% ipython --no-banner

In [1]: import numpy as np

In [2]: np.set_printoptions(precision=2, suppress=True, linewidth=160)

In [3]: data = np.array([[0.13, -1.59, -2.35],
   ...:     [2.14, -6.71, -0.3],
   ...:     [5.66, -19.3, -4.09],
   ...:     [0.01, -0.78, -1.42],
   ...:     [6.05, -20.39, -6.53],
   ...:     [3.67, -12.08, -3.77],
   ...:     [3.69, -10.9, -1.32],
   ...:     [0.28, -2.16, -3.6],
   ...:     [3.43, -10.97, -1.45],
   ...:     [3.54, -12.85, -5.16],
   ...:     [0.32, -2.82, -4.9],
   ...:     [5.69, -18.48, -2.96],
   ...:     [0.21, -0.58, -1.07],
   ...:     [2.44, -7.48, -1.33],
   ...:     [3.55, -13.07, -5.13],
   ...:     [1.51, -6.19, -4.92],
   ...:     [2.36, -8.19, -2.54],
   ...:     [4.47, -14.16, -1.64],
   ...:     [0.26, -2.07, -3.66],
   ...:     [5.93, -20.69, -6.5],
   ...:     [3.62, -12.48, -4.0]])

In [4]: vec = np.array([0, 0, 1])

In [5]: target = data @ vec

In [6]: b, lr = np.zeros(3), 1 / np.linalg.norm(data, 2) ** 2

In [7]: for i in range(40):
   ...:     b -= lr * data.T @ (data @ b - target)
   ...:     if i % 10 == 0: print(i, round(np.linalg.norm(data @ b - target), 2))
   ...: 
0 8.15
10 6.48
20 5.15
30 4.09

In [8]: round(float(np.linalg.cond(data)), 2)
Out[8]: 124.18

In [9]: lab = data[:, 2] > np.median(data[:, 2])

In [10]: u = data[lab].mean(axis=0) - data[~lab].mean(axis=0)

In [11]: lab.astype(int)
Out[11]: array([1, 1, 0, 1, 0, 0, 1, 0, 1, 0, 0, 1, 1, 1, 0, 0, 1, 1, 0, 0, 0])

In [12]: ((data - data.mean(axis=0)) @ u > 0).astype(int)
Out[12]: array([1, 1, 0, 1, 0, 0, 1, 1, 1, 0, 1, 0, 1, 1, 0, 1, 1, 0, 1, 0, 0])

In [13]: gram = np.cov(data, rowvar=False)

In [14]: np.corrcoef(data.T)
Out[14]: 
array([[ 1.  , -0.99, -0.38],
       [-0.99,  1.  ,  0.47],
       [-0.38,  0.47,  1.  ]])

In [15]: np.round(np.corrcoef(data[:, 0], data[:, 2])[0, 1], 2)
Out[15]: np.float64(-0.38)

In [16]: np.median(data, axis=0)
Out[16]: array([  3.43, -10.9 ,  -3.6 ])

In [17]: data.std(axis=0)
Out[17]: array([2.03, 6.48, 1.79])

In [18]: gram.shape
Out[18]: (3, 3)

In [19]: np.argwhere(np.triu(np.abs(np.corrcoef(data.T)) > 0.8, 1))
Out[19]: array([[0, 1]])

In [20]: np.linalg.eigvalsh(gram)[::-1]
Out[20]: array([49.1 ,  2.64,  0.01])

In [21]: Ac = data - data.mean(axis=0)

In [22]: U, sig, vt = np.linalg.svd(Ac, full_matrices=False)

In [23]: np.round(sig ** 2 / (sig ** 2).sum(), 2) + 0
Out[23]: array([0.95, 0.05, 0.  ])

In [24]: np.abs(U[:, 0]).argmax()
Out[24]: np.int64(19)

In [25]: np.round(Ac.mean(axis=0), 2) + 0
Out[25]: array([0., 0., 0.])

In [26]: np.abs(vt[-1])
Out[26]: array([0.94, 0.31, 0.13])

In [27]: vt[0] * np.sign(vt[0, np.abs(vt[0]).argmax()])
Out[27]: array([-0.29,  0.95,  0.13])

In [28]: np.searchsorted(np.cumsum(sig ** 2) / (sig ** 2).sum(), 0.9) + 1
Out[28]: np.int64(1)

In [29]: (np.sign(U[:, 0]) == np.sign(U[0, 0])).astype(int)
Out[29]: array([1, 1, 0, 1, 0, 0, 0, 1, 0, 0, 1, 0, 1, 1, 0, 1, 1, 0, 1, 0, 0])

In [30]: np.linalg.matrix_rank(Ac)
Out[30]: np.int64(3)

In [31]: X = np.load("case12.npy")

In [32]: X
Out[32]: 
array([[ 0,  3,  3],
       [ 0,  3,  3],
       [ 0, -6, -6],
       [ 0,  3,  3]])

In [33]: X @ np.linalg.pinv(X) @ X
Out[33]: 
array([[ 0.,  3.,  3.],
       [ 0.,  3.,  3.],
       [ 0., -6., -6.],
       [ 0.,  3.,  3.]])

In [34]: np.allclose(X[:-1].T @ np.linalg.lstsq(X[:-1].T, X[-1])[0], X[-1])
Out[34]: True

In [35]: np.linalg.lstsq(X[:-1].T, X[-1])[2]
Out[35]: np.int32(1)

In [36]: B = X / np.sqrt((X ** 2).mean(axis=1, keepdims=True))

In [37]: np.linalg.matrix_rank(B) == np.linalg.matrix_rank(X)
Out[37]: np.True_

In [38]: np.linalg.matrix_rank(X - X.mean(axis=1, keepdims=True))
Out[38]: np.int64(1)

In [39]: B[3]
Out[39]: array([0.  , 1.22, 1.22])

In [40]: X - X.mean(axis=1, keepdims=True)
Out[40]: 
array([[-2.,  1.,  1.],
       [-2.,  1.,  1.],
       [ 4., -2., -2.],
       [-2.,  1.,  1.]])

In [41]: np.linalg.norm(B, axis=1)
Out[41]: array([1.73, 1.73, 1.73, 1.73])

In [42]: U, sig, vt = np.linalg.svd(X)

In [43]: sig.round(2) + 0
Out[43]: array([11.22,  0.  ,  0.  ])

In [44]: B = U[:, :1] @ np.diag(sig[:1]) @ vt[:1]

In [45]: round(np.linalg.norm(X - B, 2), 2), np.round(sig[1], 2)
Out[45]: (np.float64(0.0), np.float64(0.0))

In [46]: np.round(np.linalg.norm(X - B) / np.linalg.norm(X), 2)
Out[46]: np.float64(0.0)

In [47]: T = np.stack([X, -1 * X, X[::-1]])

In [48]: np.einsum("bij,cij->bc", T, T)
Out[48]: 
array([[ 126, -126,  -36],
       [-126,  126,   36],
       [ -36,   36,  126]])

In [49]: np.linalg.matrix_rank(T)
Out[49]: array([1, 1, 1])

In [50]: np.linalg.norm(T, axis=(1, 2))
Out[50]: array([11.22, 11.22, 11.22])

In [51]: np.linalg.matrix_rank(T.reshape(3, -1))
Out[51]: np.int64(2)

In [52]: U, sig, vt = np.linalg.svd(X)

In [53]: V = vt[:(sig > 1e-8).sum()]

In [54]: rng = np.random.default_rng(328)

In [55]: vec = X[1] + 2 * X[3] + rng.integers(2) * np.eye(3)[0]

In [56]: vec
Out[56]: array([0., 9., 9.])

In [57]: np.linalg.matrix_rank(np.vstack([X, vec]))
Out[57]: np.int64(1)

In [58]: np.allclose(V.T @ V @ vec, vec)
Out[58]: True

In [59]: K = np.load("w.npy")

In [60]: K
Out[60]: 
array([[-0.96, -2.85,  0.93],
       [-0.78, -2.15,  0.67],
       [ 1.83,  5.41, -1.76],
       [-0.57, -1.58,  0.56],
       [-0.25, -0.8 ,  0.33],
       [-1.67, -4.9 ,  1.67],
       [ 1.56,  4.68, -1.57],
       [-1.37, -4.05,  1.38],
       [-0.53, -1.52,  0.51],
       [-1.18, -3.43,  1.1 ]])

In [61]: lab = K[:, 0] > np.median(K[:, 0])

In [62]: u = K[lab].mean(axis=0) - K[~lab].mean(axis=0)

In [63]: u
Out[63]: array([ 1.6 ,  4.71, -1.54])

In [64]: lab = rng.integers(0, 2, 3)

In [65]: J = np.triu((lab[:, None] == lab) & (rng.random((3, 3)) < 0.8), 1).astype(int)

In [66]: J += J.T

In [67]: J
Out[67]: 
array([[0, 0, 0],
       [0, 0, 0],
       [0, 0, 0]])

In [68]: basis = K[[1, 9]].astype(float)

In [69]: for _ in range(3):
    ...:     lab = np.linalg.norm(K[:, None] - basis, axis=-1).argmin(axis=1)
    ...:     basis = np.array([K[lab == j].mean(axis=0) for j in range(2)])
    ...: 

In [70]: lab
Out[70]: array([1, 1, 0, 1, 1, 1, 0, 1, 1, 1])

In [71]: basis
Out[71]: 
array([[ 1.7 ,  5.04, -1.67],
       [-0.91, -2.66,  0.89]])

In [72]: np.bincount(lab)
Out[72]: array([2, 8])

In [73]: np.abs(basis[1] - basis[0]).argmax()
Out[73]: np.int64(1)

In [74]: basis[1] - basis[0]
Out[74]: array([-2.61, -7.71,  2.56])

In [75]: U, sig, vt = np.linalg.svd(basis)

In [76]: sig
Out[76]: array([6.31, 0.02])

In [77]: B = U[:, :1] @ np.diag(sig[:1]) @ vt[:1]

In [78]: np.round(np.linalg.norm(basis - B) / np.linalg.norm(basis), 2)
Out[78]: np.float64(0.0)

In [79]: round(np.abs(basis - B).max(), 2)
Out[79]: np.float64(0.01)

In [80]: round(float(np.linalg.norm(basis - B, 2)), 2), round(float(sig[1]), 2)
Out[80]: (0.02, 0.02)

In [81]: np.linalg.matrix_rank(basis, rtol=0.05)
Out[81]: np.int64(1)

In [82]: np.linalg.cond(K) > 100
Out[82]: np.True_

In [83]: np.abs(np.linalg.svd(K)[2][-1])
Out[83]: array([0.86, 0.4 , 0.31])

In [84]: round(np.linalg.norm(K, 2) / np.linalg.norm(K), 2)
Out[84]: np.float64(1.0)

In [85]: round(np.log10(np.linalg.cond(K)))
Out[85]: 2

In [86]: Ac = (K - K.mean(axis=0)) / K.std(axis=0)

In [87]: Ac.std(axis=0)
Out[87]: array([1., 1., 1.])

In [88]: b = np.linalg.lstsq(np.delete(Ac, 2, axis=1), Ac[:, 2])[0]

In [89]: np.abs(b).argmax()
Out[89]: np.int64(1)

In [90]: def softmax(z):
    ...:     e = np.exp(z - z.max(axis=-1, keepdims=True))
    ...:     return e / e.sum(axis=-1, keepdims=True)
    ...: 

In [91]: softmax(K).sum(axis=1)
Out[91]: array([1., 1., 1., 1., 1., 1., 1., 1., 1., 1.])

In [92]: np.round(softmax(10 * K[1]), 2) + 0
Out[92]: array([0., 0., 1.])

In [93]: att = K @ K.T / np.sqrt(3)

In [94]: np.round(softmax(att + np.triu(np.full(att.shape, -np.inf), 1)), 2) + 0
Out[94]: 
array([[1.  , 0.  , 0.  , 0.  , 0.  , 0.  , 0.  , 0.  , 0.  , 0.  ],
       [0.74, 0.26, 0.  , 0.  , 0.  , 0.  , 0.  , 0.  , 0.  , 0.  ],
       [0.  , 0.  , 1.  , 0.  , 0.  , 0.  , 0.  , 0.  , 0.  , 0.  ],
       [0.59, 0.27, 0.  , 0.14, 0.  , 0.  , 0.  , 0.  , 0.  , 0.  ],
       [0.4 , 0.27, 0.  , 0.2 , 0.13, 0.  , 0.  , 0.  , 0.  , 0.  ],
       [0.  , 0.  , 0.  , 0.  , 0.  , 1.  , 0.  , 0.  , 0.  , 0.  ],
       [0.  , 0.  , 0.92, 0.  , 0.  , 0.  , 0.08, 0.  , 0.  , 0.  ],
       [0.  , 0.  , 0.  , 0.  , 0.  , 0.92, 0.  , 0.08, 0.  , 0.  ],
       [0.07, 0.03, 0.  , 0.02, 0.01, 0.62, 0.  , 0.25, 0.02, 0.  ],
       [0.01, 0.  , 0.  , 0.  , 0.  , 0.86, 0.  , 0.11, 0.  , 0.02]])

In [95]: W0 = np.loadtxt("sample11.csv", delimiter=",")

In [96]: W0
Out[96]: 
array([[ 0.,  1.,  0.,  0.],
       [-1.,  0.,  4.,  4.],
       [ 0., -4.,  0., -2.],
       [ 0., -4.,  2.,  0.]])

In [97]: vec = np.array([3, 6, 1, 9])

In [98]: W0 @ (2 * vec)
Out[98]: array([ 12.,  74., -84., -44.])

In [99]: np.sign((W0 @ vec).round(6))
Out[99]: array([ 1.,  1., -1., -1.])

In [100]: W0 @ np.eye(4)[0]
Out[100]: array([ 0., -1.,  0.,  0.])

In [101]: np.linalg.norm(W0 @ vec) <= np.linalg.norm(W0, 2) * np.linalg.norm(vec) + 1e-9
Out[101]: np.True_

In [102]: W0 @ np.ones(4)
Out[102]: array([ 1.,  7., -6., -2.])

In [103]: np.einsum("ij,j->i", W0, vec)
Out[103]: array([  6.,  37., -42., -22.])

In [104]: (W0 @ vec).argmax()
Out[104]: np.int64(1)

In [105]: proj = np.triu(np.array([[5, -1, -7, 9], [2, -3, 3, -1], [4, 7, 0, 6], [7, 7, -7, 7]]), 1) + np.eye(4)

In [106]: B = proj @ W0 @ np.linalg.inv(proj)

In [107]: proj @ W0 - W0 @ proj
Out[107]: 
array([[  1.,  -8.,  11.,  11.],
       [  0.,  -9.,  -9., -21.],
       [  0., -24.,  24.,  -4.],
       [  0.,   0.,  12., -16.]])

In [108]: np.linalg.matrix_rank(B)
Out[108]: np.int64(4)

In [109]: np.round(np.poly(B), 2) + 0
Out[109]: array([ 1.,  0., 37.,  0.,  4.])

In [110]: B
Out[110]: 
array([[   1.,   -6.,   39., -239.],
       [  -1.,   -9.,   22., -134.],
       [   0.,  -28.,   96., -606.],
       [   0.,   -4.,   14.,  -88.]])
